$ ipython --no-banner

In [1]: import numpy as np

In [2]: np.set_printoptions(precision=2, suppress=True, linewidth=160)

In [3]: J = np.array([[0, -2, 0, -2, 0, -2],
   ...:     [0, 3, 0, 3, 0, 3],
   ...:     [0, -1, 0, -1, 0, -1],
   ...:     [0, -2, 0, -2, 0, -2],
   ...:     [0, 3, 0, 3, 0, 3],
   ...:     [0, -1, 0, -1, 0, -1]])

In [4]: J
Out[4]: 
array([[ 0, -2,  0, -2,  0, -2],
       [ 0,  3,  0,  3,  0,  3],
       [ 0, -1,  0, -1,  0, -1],
       [ 0, -2,  0, -2,  0, -2],
       [ 0,  3,  0,  3,  0,  3],
       [ 0, -1,  0, -1,  0, -1]])

In [5]: # row 3 repeats row 0

In [6]: U, sigma, Vt = np.linalg.svd(J)

In [7]: V = Vt[:(sigma > 1e-8).sum()]

In [8]: rng = np.random.default_rng(730427)

In [9]: x = J[3] + 3 * J[1] + rng.integers(2) * np.eye(6)[2]

In [10]: x
Out[10]: array([0., 7., 0., 7., 0., 7.])

In [11]: np.round(np.diag(V.T @ V), 2) + 0
Out[11]: array([0.  , 0.33, 0.  , 0.33, 0.  , 0.33])

In [12]: round(float(np.linalg.norm(x - V.T @ V @ x)), 2)
Out[12]: 0.0

In [13]: np.linalg.matrix_rank(np.vstack([J, x]))
Out[13]: np.int64(1)

In [14]: np.allclose(V.T @ V @ x, x)
Out[14]: True

In [15]: [round(float(x), 2) for x in np.linalg.svd(J, compute_uv=False)[:3]]
Out[15]: [9.17, 0.0, 0.0]

In [16]: np.linalg.matrix_rank(J, rtol=0.1)
Out[16]: np.int64(1)

In [17]: np.round(np.linalg.norm(J, 2) / np.linalg.norm(J), 2)
Out[17]: np.float64(1.0)
